$ ipython --no-banner

In [1]: import numpy as np

In [2]: np.set_printoptions(precision=2, suppress=True, linewidth=100)

In [3]: def rnd(a):
   ...:     return np.round(a, 2) + 0
   ...: 

In [4]: feats = np.load("x.npy")

In [5]: rnd(feats)
Out[5]: 
array([[-0.15,  0.73,  1.83, -0.31],
       [-1.9 ,  0.51, -0.35,  0.06],
       [ 0.15,  0.43,  0.16,  1.94],
       [-0.59, -1.74,  0.71,  0.37]])

In [6]: rng = np.random.default_rng(81599)

In [7]: z = rng.permutation(4)

In [8]: z
Out[8]: array([1, 3, 2, 0])

In [9]: out = feats[z][:, z]

In [10]: np.allclose(out, feats)
Out[10]: False

In [11]: rnd(np.sort(np.abs(np.linalg.eigvals(out))))
Out[11]: array([2., 2., 2., 2.])

In [12]: rnd(np.trace(out))
Out[12]: np.float64(0.9)

In [13]: rnd(np.diag(out))
Out[13]: array([ 0.51,  0.37,  0.16, -0.15])

In [14]: vec = np.array([-4, -3, -2, 1])

In [15]: rnd(feats @ (2 * vec))
Out[15]: array([-11.15,  13.64,  -0.54,  13.01])

In [16]: rnd(feats @ np.eye(4)[0])
Out[16]: array([-0.15, -1.9 ,  0.15, -0.59])

In [17]: rnd(feats * vec)
Out[17]: 
array([[ 0.59, -2.19, -3.66, -0.31],
       [ 7.61, -1.53,  0.69,  0.06],
       [-0.59, -1.3 , -0.32,  1.94],
       [ 2.34,  5.21, -1.42,  0.37]])

In [18]: rnd(np.einsum("ij,j->i", feats, vec))
Out[18]: array([-5.57,  6.82, -0.27,  6.51])

In [19]: np.sign((feats @ vec).round(6))
Out[19]: array([-1.,  1., -1.,  1.])

In [20]: O, R = np.linalg.qr(feats)

In [21]: np.allclose(R.T @ R, feats.T @ feats)
Out[21]: True

In [22]: rnd(R)
Out[22]: 
array([[2., 0., 0., 0.],
       [0., 2., 0., 0.],
       [0., 0., 2., 0.],
       [0., 0., 0., 2.]])

In [23]: rnd(O @ R)
Out[23]: 
array([[-0.15,  0.73,  1.83, -0.31],
       [-1.9 ,  0.51, -0.35,  0.06],
       [ 0.15,  0.43,  0.16,  1.94],
       [-0.59, -1.74,  0.71,  0.37]])

In [24]: rnd(np.trace(O @ O.T))
Out[24]: np.float64(4.0)
